In [1]: import numpy as np

In [2]: import numpy.linalg as la

In [3]: np.set_printoptions(precision=3, suppress=True, linewidth=120, floatmode="fixed")

In [4]: data = np.load("test17.npy")

In [5]: print(data)
[[-6.000 -2.000  1.000  0.000]
 [ 2.000  3.000  6.000  7.000]
 [ 0.000  0.000  3.000  3.000]
 [ 0.000  0.000  1.000  1.000]]

In [6]: print(np.round(np.poly(data), 3) + 0)
[  1.000  -1.000 -26.000  56.000   0.000]

In [7]: print(round(float(la.det(data.T)), 3))
0.0

In [8]: print(round(la.det(2 * data), 3), round(float(la.det(data)), 3))
-0.0 -0.0

In [9]: print(np.einsum("ij,ji->", data, data))
53.0

In [10]: print(np.einsum("ii->", data))
1.0

In [11]: print(np.kron(np.eye(2, dtype=int), data))
[[-6.000 -2.000  1.000  0.000 -0.000 -0.000  0.000  0.000]
 [ 2.000  3.000  6.000  7.000  0.000  0.000  0.000  0.000]
 [ 0.000  0.000  3.000  3.000  0.000  0.000  0.000  0.000]
 [ 0.000  0.000  1.000  1.000  0.000  0.000  0.000  0.000]
 [-0.000 -0.000  0.000  0.000 -6.000 -2.000  1.000  0.000]
 [ 0.000  0.000  0.000  0.000  2.000  3.000  6.000  7.000]
 [ 0.000  0.000  0.000  0.000  0.000  0.000  3.000  3.000]
 [ 0.000  0.000  0.000  0.000  0.000  0.000  1.000  1.000]]

In [12]: m1 = np.load("arr.npy")

In [13]: print(m1)
[[ 7.000 -4.000  6.000  4.000 -4.000]
 [-4.000  7.000 -6.000 -4.000  4.000]
 [ 6.000 -6.000 12.000  6.000 -6.000]
 [ 4.000 -4.000  6.000  7.000 -4.000]
 [-4.000  4.000 -6.000 -4.000  7.000]]

In [14]: # equal to its transpose

In [15]: Y = m1 / np.sqrt((m1 ** 2).mean(axis=1, keepdims=True))

In [16]: print(la.norm(Y, axis=1))
[2.236 2.236 2.236 2.236 2.236]

In [17]: print(Y[4])
[-0.776  0.776 -1.163 -0.776  1.357]

In [18]: print(m1 - m1.mean(axis=1, keepdims=True))
[[ 5.200 -5.800  4.200  2.200 -5.800]
 [-3.400  7.600 -5.400 -3.400  4.600]
 [ 3.600 -8.400  9.600  3.600 -8.400]
 [ 2.200 -5.800  4.200  5.200 -5.800]
 [-3.400  4.600 -5.400 -3.400  7.600]]

In [19]: print(la.matrix_rank(Y) == la.matrix_rank(m1))
True

In [20]: W = np.array([[-2, -2, 2, -1],
    ...:     [-2, 0, -1, 1],
    ...:     [2, 2, 1, 2],
    ...:     [3, -2, 2, 2],
    ...:     [0, 1, 1, 2]])

In [21]: b = np.array([4, -9, 6, 1])

In [22]: act = np.maximum(m1 @ W + b, 0)

In [23]: print(la.matrix_rank(act))
4

In [24]: print(act)
[[22.000  0.000 34.000  2.000]
 [ 0.000  0.000  0.000  0.000]
 [46.000  0.000 42.000 13.000]
 [37.000  0.000 34.000 11.000]
 [ 0.000  2.000  0.000  3.000]]

In [25]: print((act > 0).astype(int))
[[1 0 1 1]
 [0 0 0 0]
 [1 0 1 1]
 [1 0 1 1]
 [0 1 0 1]]

In [26]: W2 = np.array([[1, 1, 2], [2, 1, 1], [2, 2, 0], [2, 2, 0]])

In [27]: print(W @ W2)
[[-4 -2 -6]
 [-2 -2 -4]
 [12 10  6]
 [ 7  9  4]
 [ 8  7  1]]

In [28]: print(act @ W2)
[[ 94.000  94.000  44.000]
 [  0.000   0.000   0.000]
 [156.000 156.000  92.000]
 [127.000 127.000  74.000]
 [ 10.000   8.000   2.000]]

In [29]: E = 0.9 ** np.abs(np.subtract.outer(np.arange(4), np.arange(4)))

In [30]: print(E)
[[1.000 0.900 0.810 0.729]
 [0.900 1.000 0.900 0.810]
 [0.810 0.900 1.000 0.900]
 [0.729 0.810 0.900 1.000]]

In [31]: U, s, Vt = la.svd(E)

In [32]: print(np.argmax(s[:-1] / (s[1:] + 1e-6)) + 1)
1

In [33]: Y = U[:, :1] @ np.diag(s[:1]) @ Vt[:1]

In [34]: print(np.round(la.norm(E - Y) / la.norm(E), 3))
0.094

In [35]: print(np.round(la.norm(E - Y, 2), 3), round(s[1], 3))
0.31 0.31

In [36]: print(round(np.abs(E - Y).max(), 3))
0.162
